$ python -q
>>> import numpy as np
>>> import numpy.linalg as la
>>> np.set_printoptions(precision=3, suppress=True, linewidth=100, legacy="1.25")
>>> tidy = lambda a: np.round(a, 3) + 0
>>> K = np.load("arr.npy")
>>> print(K)
[[ 1 -1 -1  1 -1  1  1 -1]
 [ 1 -1  1 -1  1 -1  1 -1]
 [ 1  1  1  1  1  1  1  1]
 [ 1  1 -1 -1 -1 -1  1  1]]
>>> gram = K.T @ K
>>> gram
array([[4, 0, 0, 0, 0, 0, 4, 0],
       [0, 4, 0, 0, 0, 0, 0, 4],
       [0, 0, 4, 0, 4, 0, 0, 0],
       [0, 0, 0, 4, 0, 4, 0, 0],
       [0, 0, 4, 0, 4, 0, 0, 0],
       [0, 0, 0, 4, 0, 4, 0, 0],
       [4, 0, 0, 0, 0, 0, 4, 0],
       [0, 4, 0, 0, 0, 0, 0, 4]])
>>> np.allclose(gram, gram.T)
True
>>> K.mean(axis=0)
array([1., 0., 0., 0., 0., 0., 1., 0.])
>>> K[:, 8]
Traceback (most recent call last):
  File "<python-input-10>", line 1, in <module>
    K[:, 8]
    ~^^^^^^
IndexError: index 8 is out of bounds for axis 1 with size 8
>>> np.diff(K, axis=0)
array([[ 0,  0,  2, -2,  2, -2,  0,  0],
       [ 0,  2,  0,  2,  0,  2,  0,  2],
       [ 0,  0, -2, -2, -2, -2,  0,  0]])
>>> K - K[0]
array([[ 0,  0,  0,  0,  0,  0,  0,  0],
       [ 0,  0,  2, -2,  2, -2,  0,  0],
       [ 0,  2,  2,  0,  2,  0,  0,  2],
       [ 0,  2,  0, -2,  0, -2,  0,  2]])
>>> print(np.count_nonzero(K))
32
>>> K.sum(axis=0)
array([4, 0, 0, 0, 0, 0, 4, 0])
>>> K[4]
Traceback (most recent call last):
  File "<python-input-15>", line 1, in <module>
    K[4]
    ~^^^
IndexError: index 4 is out of bounds for axis 0 with size 4
>>> B = np.array([[3, 9, -6],
...     [-7, 9, 7],
...     [8, -1, -7],
...     [6, -7, -5],
...     [-4, -5, -5],
...     [-4, -6, 4],
...     [6, -8, -7],
...     [-5, -5, 1]])
>>> np.einsum("ik,kj->ij", K, B)
array([[ 19, -10, -10],
       [ 23,   4, -32],
       [  3, -14, -18],
       [ -9,  24,   8]])
>>> print(np.vstack([K, B.T]).shape)
(7, 8)
>>> B @ K
Traceback (most recent call last):
  File "<python-input-19>", line 1, in <module>
    B @ K
    ~~^~~
ValueError: matmul: Input operand 1 has a mismatch in its core dimension 0, with gufunc signature (n?,k),(k,m?)->(n?,m?) (size 4 is different from 3)
>>> t3 = np.stack([K, -1 * K, K[::-1]])
>>> np.einsum("bij,cij->bc", t3, t3)
array([[ 32, -32,   0],
       [-32,  32,   0],
       [  0,   0,  32]])
>>> print(tidy(la.norm(t3, axis=(1, 2))))
[5.657 5.657 5.657]
>>> t3.shape
(3, 4, 8)
>>> (t3 @ K.T).shape
(3, 4, 4)
